>>> import numpy as np
>>> np.set_printoptions(precision=4, suppress=True, linewidth=100)
>>> def tidy(a):
...     return np.round(a, 4) + 0
... 
>>> E = np.load("data.npy")
>>> E
array([[1.    , 0.5   , 0.25  , 0.125 , 0.0625, 0.0312, 0.0156, 0.0078, 0.0039, 0.002 ],
       [0.5   , 1.    , 0.5   , 0.25  , 0.125 , 0.0625, 0.0312, 0.0156, 0.0078, 0.0039],
       [0.25  , 0.5   , 1.    , 0.5   , 0.25  , 0.125 , 0.0625, 0.0312, 0.0156, 0.0078],
       [0.125 , 0.25  , 0.5   , 1.    , 0.5   , 0.25  , 0.125 , 0.0625, 0.0312, 0.0156],
       [0.0625, 0.125 , 0.25  , 0.5   , 1.    , 0.5   , 0.25  , 0.125 , 0.0625, 0.0312],
       [0.0312, 0.0625, 0.125 , 0.25  , 0.5   , 1.    , 0.5   , 0.25  , 0.125 , 0.0625],
       [0.0156, 0.0312, 0.0625, 0.125 , 0.25  , 0.5   , 1.    , 0.5   , 0.25  , 0.125 ],
       [0.0078, 0.0156, 0.0312, 0.0625, 0.125 , 0.25  , 0.5   , 1.    , 0.5   , 0.25  ],
       [0.0039, 0.0078, 0.0156, 0.0312, 0.0625, 0.125 , 0.25  , 0.5   , 1.    , 0.5   ],
       [0.002 , 0.0039, 0.0078, 0.0156, 0.0312, 0.0625, 0.125 , 0.25  , 0.5   , 1.    ]])
>>> L = np.linalg.cholesky(E)
>>> tidy(np.diag(L) ** 2)
array([1.  , 0.75, 0.75, 0.75, 0.75, 0.75, 0.75, 0.75, 0.75, 0.75])
>>> tidy(np.prod(np.diag(L)) ** 2), tidy(np.linalg.det(E))
(np.float64(0.0751), np.float64(0.0751))
>>> np.linalg.eigvalsh(E).min() > 0
np.True_
>>> tidy(np.linalg.norm(E, axis=1))
array([1.1547, 1.2583, 1.2829, 1.2889, 1.2904, 1.2904, 1.2889, 1.2829, 1.2583, 1.1547])
>>> tidy(np.linalg.norm(E, "nuc"))
np.float64(10.0)
